In [1]: import numpy as np

In [2]: np.set_printoptions(precision=4, suppress=True, linewidth=100)

In [3]: m1 = np.array([[2, 2, 2], [2, 2, 2], [2, 2, 2]])

In [4]: m1
Out[4]: 
array([[2, 2, 2],
       [2, 2, 2],
       [2, 2, 2]])

In [5]: np.allclose(m1, m1.T)
Out[5]: True

In [6]: np.allclose(m1 @ m1.T, m1.T @ m1)
Out[6]: True

In [7]: np.round(np.sort(np.abs(np.linalg.eigvals(m1))), 4) + 0
Out[7]: array([0., 0., 6.])

In [8]: round(np.abs(np.linalg.eigvals(m1)).max(), 4)
Out[8]: np.float64(6.0)

In [9]: np.linalg.matrix_power(m1, 4)
Out[9]: 
array([[432, 432, 432],
       [432, 432, 432],
       [432, 432, 432]])

In [10]: (m1 - m1.T) / 2
Out[10]: 
array([[0., 0., 0.],
       [0., 0., 0.],
       [0., 0., 0.]])

In [11]: (m1 + m1.T) / 2
Out[11]: 
array([[2., 2., 2.],
       [2., 2., 2.],
       [2., 2., 2.]])

In [12]: m1 @ m1
Out[12]: 
array([[12, 12, 12],
       [12, 12, 12],
       [12, 12, 12]])

In [13]: (m1 @ m1)[0]
Out[13]: array([12, 12, 12])

In [14]: np.allclose(m1 @ m1.T, m1.T @ m1)
Out[14]: True

In [15]: left, sigma, vt = np.linalg.svd(m1)

In [16]: np.argmax(sigma[:-1] / (sigma[1:] + 1e-6)) + 1
Out[16]: np.int64(1)

In [17]: Y = left[:, :1] @ np.diag(sigma[:1]) @ vt[:1]

In [18]: np.linalg.matrix_rank(Y)
Out[18]: np.int64(1)

In [19]: np.round(np.linalg.norm(m1 - Y) / np.linalg.norm(m1), 4)
Out[19]: np.float64(0.0)

In [20]: hat = np.triu(np.array([[0, 3, 4], [2, -3, -3], [-1, -2, 4]]), 1) + np.eye(3)

In [21]: Y = hat @ m1 @ np.linalg.inv(hat)

In [22]: np.trace(Y), np.trace(m1)
Out[22]: (np.float64(6.0), np.int64(6))

In [23]: hat @ m1 - m1 @ hat
Out[23]: 
array([[ 14.,   8.,  12.],
       [ -6., -12.,  -8.],
       [  0.,  -6.,  -2.]])

In [24]: W0 = np.loadtxt("run14.csv", delimiter=",")

In [25]: W0
Out[25]: 
array([[1.  , 0.7 , 0.49],
       [0.7 , 1.  , 0.7 ],
       [0.49, 0.7 , 1.  ]])

In [26]: x = np.ones(3)

In [27]: for _ in range(3):
    ...:     x = W0 @ x
    ...:     x /= np.linalg.norm(x)
    ...:     print(round(x @ W0 @ x, 4))
    ...: 
2.2648
2.2648
2.2648

In [28]: np.round(np.linalg.eigvalsh(W0)[-1], 4)
Out[28]: np.float64(2.2648)

In [29]: evals, vecs = np.linalg.eig(W0)

In [30]: np.round(np.prod(evals), 4)
Out[30]: np.float64(0.2601)

In [31]: np.sort(np.linalg.eigvals(W0 @ W0))
Out[31]: array([0.0507, 0.2601, 5.1294])

In [32]: np.sort(np.linalg.eigvals(np.linalg.inv(W0)))
Out[32]: array([0.4415, 1.9608, 4.4408])

In [33]: np.round(W0 @ vecs[:, 0] - evals[0] * vecs[:, 0], 4) + 0
Out[33]: array([0., 0., 0.])

In [34]: np.sort(np.linalg.eigvals(W0.T))
Out[34]: array([0.2252, 0.51  , 2.2648])

In [35]: O, vecs = np.linalg.qr(W0[:, :2])[0], np.linalg.qr(W0[:, 2:])[0]

In [36]: sigma = np.linalg.svd(O.T @ vecs, compute_uv=False)

In [37]: sigma
Out[37]: array([0.9482])

In [38]: (sigma > 0.9).sum()
Out[38]: np.int64(1)

In [39]: np.degrees(np.arccos(sigma.clip(0, 1)))
Out[39]: array([18.5205])

In [40]: F = np.diag(10 * np.array([1, 2, -2, -3])) + np.array([[0, 0, 3, -1], [3, -1, -2, 1], [-2, 2, 3, 0], [3, 3, -3, 0]])

In [41]: F
Out[41]: 
array([[ 10,   0,   3,  -1],
       [  3,  19,  -2,   1],
       [ -2,   2, -17,   0],
       [  3,   3,  -3, -30]])

In [42]: x = np.array([2, -1, 0, 0])

In [43]: h = np.maximum(F @ x, 0)

In [44]: np.maximum(F @ (3 * x), 0)
Out[44]: array([60,  0,  0,  9])

In [45]: np.maximum(F @ x, 0) - np.maximum(-F @ x, 0)
Out[45]: array([ 20, -13,  -6,   3])

In [46]: np.tanh(F @ x)
Out[46]: array([ 1.    , -1.    , -1.    ,  0.9951])

In [47]: np.flatnonzero(h > 1e-9)
Out[47]: array([0, 3])

In [48]: arr = np.loadtxt("x.csv", delimiter=",")

In [49]: arr
Out[49]: 
array([[-0.2924,  2.2676,  4.5735],
       [ 1.6216, -0.8   , -3.047 ],
       [-0.1588, -2.4941, -4.6859],
       [-0.4625, -2.0417, -3.6074],
       [ 0.5176,  2.5911,  4.2252],
       [-1.0749, -3.3042, -5.6144],
       [ 0.1479, -3.246 , -5.6209],
       [ 0.6328,  1.5053,  1.86  ],
       [-0.2782, -4.4005, -7.7654],
       [-0.0908,  0.5556,  0.6833],
       [ 0.0018, -2.0762, -3.7907],
       [-0.4159,  0.9279,  1.0431],
       [-0.6236,  1.4288,  2.7877],
       [ 1.1937, -0.765 , -1.4061],
       [-0.0453,  0.4526,  0.4504],
       [ 1.5638,  1.9942,  2.3667],
       [ 0.9497,  4.4701,  6.7249],
       [-0.4373, -0.3157, -0.6175],
       [ 1.6771,  2.7775,  3.3202],
       [-0.0094,  3.3039,  5.3602],
       [ 0.3381, -1.2382, -2.5413],
       [-0.0285,  0.7654,  0.6325],
       [ 0.8311, -1.0721, -2.4271],
       [ 0.3907,  2.5977,  4.8925],
       [-1.6791, -5.6003, -8.81  ],
       [ 0.1736,  1.5706,  2.4986]])

In [50]: x = np.array([2, 4, 1])

In [51]: y = arr @ x

In [52]: np.round(np.linalg.pinv(arr) @ arr, 4) + 0
Out[52]: 
array([[1., 0., 0.],
       [0., 1., 0.],
       [0., 0., 1.]])

In [53]: np.linalg.solve(arr.T @ arr, arr.T @ y)
Out[53]: array([2., 4., 1.])

In [54]: rng = np.random.default_rng(395687)

In [55]: y = y + 0.05 * rng.normal(size=26)

In [56]: y
Out[56]: 
array([ 12.9977,  -3.0721, -14.8174, -12.6289,  15.6624, -21.0149, -18.2955,   9.0912, -25.8983,
         2.7908, -12.1328,   3.9531,   7.307 ,  -2.014 ,   2.1558,  13.3916,  26.5178,  -2.7712,
        17.8955,  18.531 ,  -6.7974,   3.5916,  -4.9701,  16.0731, -34.5361,   9.1272])

In [57]: b, *_ = np.linalg.lstsq(arr, y)

In [58]: [round(float(np.linalg.norm(np.linalg.solve(arr.T @ arr + lam * np.eye(3), arr.T @ y))), 2) for lam in (0, 1, 10, 100)]
Out[58]: [4.59, 4.09, 3.42, 2.64]

In [59]: round(np.linalg.norm(y - arr @ b), 4)
Out[59]: np.float64(0.2943)

In [60]: b
Out[60]: array([2.0024, 4.0098, 0.9913])

In [61]: Ac = arr - arr.mean(axis=0)

In [62]: vecs = np.linalg.svd(Ac)[2][:1]

In [63]: Y = Ac - Ac @ vecs.T @ vecs

In [64]: Y.std(axis=0)
Out[64]: array([0.7108, 0.217 , 0.1776])

In [65]: round(float(np.linalg.norm(Y) / np.linalg.norm(Ac)), 4)
Out[65]: 0.1563

In [66]: (Ac @ vecs.T).std(axis=0)
Out[66]: array([4.8294])

In [67]: np.diag(vecs.T @ vecs)
Out[67]: array([0.0052, 0.2632, 0.7317])

In [68]: Ac = (arr - arr.mean(axis=0)) / arr.std(axis=0)

In [69]: np.argwhere(np.abs(Ac) > 2)
Out[69]: 
array([[24,  0],
       [24,  1],
       [24,  2]])

In [70]: Ac.std(axis=0)
Out[70]: array([1., 1., 1.])

In [71]: b = np.linalg.lstsq(np.delete(Ac, 1, axis=1), Ac[:, 1])[0]

In [72]: round(1 - np.var(Ac[:, 1] - np.delete(Ac, 1, axis=1) @ b), 4)
Out[72]: np.float64(0.9932)

In [73]: round(np.linalg.norm(arr, "nuc"), 4)
Out[73]: np.float64(29.6376)

In [74]: np.round(np.linalg.norm(arr[0] - arr[15]), 4)
Out[74]: np.float64(2.8966)

In [75]: round(np.linalg.norm(arr) ** 2 / np.linalg.norm(arr, 2) ** 2, 4)
Out[75]: np.float64(1.0277)

In [76]: round(float(np.linalg.norm(arr, 2)), 4)
Out[76]: 24.664

In [77]: round(arr[0] @ arr[15], 4)
Out[77]: np.float64(14.8889)

In [78]: np.linalg.norm(arr, axis=1).argmax()
Out[78]: np.int64(24)

In [79]: np.linalg.norm(arr, axis=0)
Out[79]: array([ 4.1272, 12.6813, 21.1491])

In [80]: M = np.load("test12.npy")

In [81]: M
Out[81]: 
array([[-2,  1,  1, -1],
       [-1,  2,  0, -2],
       [-1,  2,  0, -2]])

In [82]: left, sigma, vt = np.linalg.svd(M)

In [83]: sigma.round(4) + 0
Out[83]: array([4.7552, 1.5454, 0.    ])

In [84]: np.argmax(sigma[:-1] / (sigma[1:] + 1e-6)) + 1
Out[84]: np.int64(2)

In [85]: Y = left[:, :2] @ np.diag(sigma[:2]) @ vt[:2]

In [86]: round(float(np.abs(M - Y).max()), 4)
Out[86]: 0.0

In [87]: Y.round(4) + 0
Out[87]: 
array([[-2.,  1.,  1., -1.],
       [-1.,  2.,  0., -2.],
       [-1.,  2.,  0., -2.]])

In [88]: np.round(np.linalg.norm(M - Y) / np.linalg.norm(M), 4)
Out[88]: np.float64(0.0)

In [89]: np.linalg.matrix_rank(M, rtol=0.05)
Out[89]: np.int64(2)

In [90]: t = np.radians(180)

In [91]: r_ = np.eye(4)

In [92]: r_[3, 3] = r_[1, 1] = np.cos(t)

In [93]: r_[3, 1], r_[1, 3] = -np.sin(t), np.sin(t)

In [94]: r_.round(4) + 0
Out[94]: 
array([[ 1.,  0.,  0.,  0.],
       [ 0., -1.,  0.,  0.],
       [ 0.,  0.,  1.,  0.],
       [ 0.,  0.,  0., -1.]])

In [95]: Y = M @ r_.T

In [96]: Y
Out[96]: 
array([[-2., -1.,  1.,  1.],
       [-1., -2.,  0.,  2.],
       [-1., -2.,  0.,  2.]])

In [97]: np.allclose(M @ M.T, Y @ Y.T)
Out[97]: True

In [98]: np.round(np.linalg.norm(Y[0] - Y[2]), 4)
Out[98]: np.float64(2.0)

In [99]: round(np.linalg.norm(Y, 2), 4)
Out[99]: np.float64(4.7552)

In [100]: round(np.linalg.norm(Y, "nuc"), 4)
Out[100]: np.float64(6.3006)

In [101]: Y[0] @ Y[2]
Out[101]: np.float64(6.0)

In [102]: np.round(np.linalg.norm(Y[0], 1), 4), np.round(np.linalg.norm(Y[0], np.inf), 4)
Out[102]: (np.float64(5.0), np.float64(2.0))

In [103]: np.round(np.linalg.norm(Y, 1), 4), round(float(np.linalg.norm(Y, np.inf)), 4)
Out[103]: (np.float64(5.0), 5.0)

In [104]: left, sigma, vt = np.linalg.svd(M)

In [105]: vecs = vt[:(sigma > 1e-8).sum()]

In [106]: x = M[1] + 3 * M[0] + rng.integers(2) * np.eye(4)[2]

In [107]: x
Out[107]: array([-7.,  5.,  4., -5.])

In [108]: vecs.T @ vecs
Out[108]: 
array([[ 0.7037, -0.0741, -0.4444,  0.0741],
       [-0.0741,  0.4815, -0.1111, -0.4815],
       [-0.4444, -0.1111,  0.3333,  0.1111],
       [ 0.0741, -0.4815,  0.1111,  0.4815]])

In [109]: np.diag(vecs.T @ vecs)
Out[109]: array([0.7037, 0.4815, 0.3333, 0.4815])

In [110]: A = np.loadtxt("data.csv", delimiter=",")

In [111]: A
Out[111]: 
array([[ 1., -2.,  1., -1.],
       [ 0.,  1., -1., -2.],
       [ 0.,  0.,  3.,  0.],
       [ 0.,  0.,  0., -2.]])

In [112]: T = np.stack([A, -1 * A, A[::-1]])

In [113]: np.linalg.matrix_rank(T)
Out[113]: array([4, 4, 4])

In [114]: np.einsum("bij,cij->bc", T, T)
Out[114]: 
array([[ 26., -26.,  -2.],
       [-26.,  26.,   2.],
       [ -2.,   2.,  26.]])

In [115]: np.linalg.matrix_rank(T.reshape(3, -1))
Out[115]: np.int64(2)

In [116]: hat = np.triu(np.array([[2, -3, 3, -5], [-3, 1, 5, -1], [5, -1, -5, 1], [-2, -1, -4, 2]]), 1) + np.eye(4)

In [117]: Y = hat @ A @ np.linalg.inv(hat)

In [118]: hat @ A - A @ hat
Out[118]: 
array([[ 0.,  0., 19., 18.],
       [ 0.,  0., 10.,  4.],
       [ 0.,  0.,  0., -5.],
       [ 0.,  0.,  0.,  0.]])

In [119]: np.round(np.linalg.det(Y), 4)
Out[119]: np.float64(-6.0)

In [120]: data = np.load("dump.npy")

In [121]: data
Out[121]: 
array([[ -0.0424,  -0.3431,  -0.418 ],
       [  0.0796,  -0.3048,  -0.3883],
       [ -0.0689,  -0.5435,  -0.7068],
       [ -0.0209,   2.1435,   2.9392],
       [  0.01  ,   2.1976,   2.793 ],
       [ -0.0483,  -1.6561,  -2.2564],
       [  0.0517,  -2.119 ,  -2.8208],
       [ -0.0372,  -8.2523, -10.9147],
       [ -0.035 ,  -1.2101,  -1.4842],
       [  0.0069,   2.1306,   2.8303],
       [  0.0126,   3.8641,   5.0463],
       [ -0.0904,  -1.9022,  -2.71  ],
       [  0.0232,   0.019 ,   0.064 ],
       [ -0.0319,  -0.1542,  -0.1977],
       [ -0.0143,  -1.1837,  -1.6057]])

In [122]: x = np.array([4, -3, -3])

In [123]: y = data @ x

In [124]: np.linalg.lstsq(data, y)[0]
Out[124]: array([ 4., -3., -3.])

In [125]: y = y + 0.02 * rng.normal(size=15)

In [126]: y
Out[126]: 
array([  2.1406,   2.398 ,   3.4621, -15.3052, -14.9141,  11.5438,  15.0437,  57.3397,   7.9316,
       -14.8463, -26.6906,  13.4828,  -0.165 ,   0.9225,   8.3378])

In [127]: b, *_ = np.linalg.lstsq(data, y)

In [128]: np.round(data.T @ (y - data @ b), 4) + 0
Out[128]: array([0., 0., 0.])

In [129]: b
Out[129]: array([ 3.9913, -2.9643, -3.0262])
